$ python -q
>>> import numpy as np
>>> np.set_printoptions(precision=2, suppress=True, linewidth=200, floatmode="fixed")
>>> Y = np.array([[1, -3, 0, -1, -3, 3, 2, 0],
...     [3, 1, -1, -3, -3, -2, 0, 0],
...     [-1, 2, 1, -3, -3, -3, 0, 3],
...     [3, 3, -1, -1, -3, -2, -3, 1],
...     [3, 2, -3, 2, -3, 2, -2, -2],
...     [-2, 0, 0, -2, -2, -1, 2, -3],
...     [-3, -1, 2, -2, 0, 2, -3, 3],
...     [1, -3, 3, 3, 3, -2, 2, 1]])
>>> K = np.triu(Y)
>>> print(K)
[[ 1 -3  0 -1 -3  3  2  0]
 [ 0  1 -1 -3 -3 -2  0  0]
 [ 0  0  1 -3 -3 -3  0  3]
 [ 0  0  0 -1 -3 -2 -3  1]
 [ 0  0  0  0 -3  2 -2 -2]
 [ 0  0  0  0  0 -1  2 -3]
 [ 0  0  0  0  0  0 -3  3]
 [ 0  0  0  0  0  0  0  1]]
>>> # triangular, det is the product of the diagonal
>>> Y = K / np.linalg.norm(K, axis=1, keepdims=True)
>>> gram = Y @ Y.T
>>> print(np.round(np.degrees(np.arccos(np.clip(gram[6, 0], -1, 1))), 2))
104.25
>>> print(gram[6].round(2) + 0)
[-0.25  0.00  0.35  0.58  0.00 -0.94  1.00  0.71]
>>> print(np.linalg.norm(Y, axis=1))
[1.00 1.00 1.00 1.00 1.00 1.00 1.00 1.00]
>>> print((gram - 2 * np.eye(8)).round(6).argmax(axis=1))
[4 2 1 2 0 1 7 6]
>>> Uu, sig, vt = np.linalg.svd(K)
>>> print(sig)
[8.66 6.56 5.39 4.56 1.71 1.06 0.33 0.01]
>>> print(np.argmax(sig[:-1] / (sig[1:] + 1e-6)) + 1)
7
>>> Y = Uu[:, :7] @ np.diag(sig[:7]) @ vt[:7]
>>> print(round(np.linalg.norm(K - Y, 2), 2), np.round(sig[7], 2))
0.01 0.01
>>> print(Y.round(2) + 0)
[[ 1.00 -3.00  0.00 -1.00 -3.00  3.00  2.00  0.00]
 [ 0.00  1.00 -1.00 -3.00 -3.00 -2.00  0.00  0.00]
 [ 0.00  0.00  1.00 -3.00 -3.00 -3.00  0.00  3.00]
 [ 0.00  0.00  0.00 -1.00 -3.00 -2.00 -3.00  1.00]
 [ 0.00  0.00  0.00  0.00 -3.00  2.00 -2.00 -2.00]
 [-0.01  0.00  0.00  0.00  0.00 -1.00  2.00 -3.00]
 [-0.01  0.00  0.00  0.00  0.00  0.00 -3.00  3.00]
 [-0.01  0.00  0.00  0.00  0.00  0.00  0.00  1.00]]
>>> print(round(np.abs(K - Y).max(), 2))
0.01
>>> print(np.linalg.matrix_rank(Y))
7
>>> print(np.sort(np.linalg.eigvals(K)))
[-3.00 -3.00 -1.00 -1.00  1.00  1.00  1.00  1.00]
>>> print([int(np.linalg.matrix_rank(np.linalg.matrix_power(K, p))) for p in range(1, 9)])
[8, 8, 8, 8, 8, 8, 8, 8]
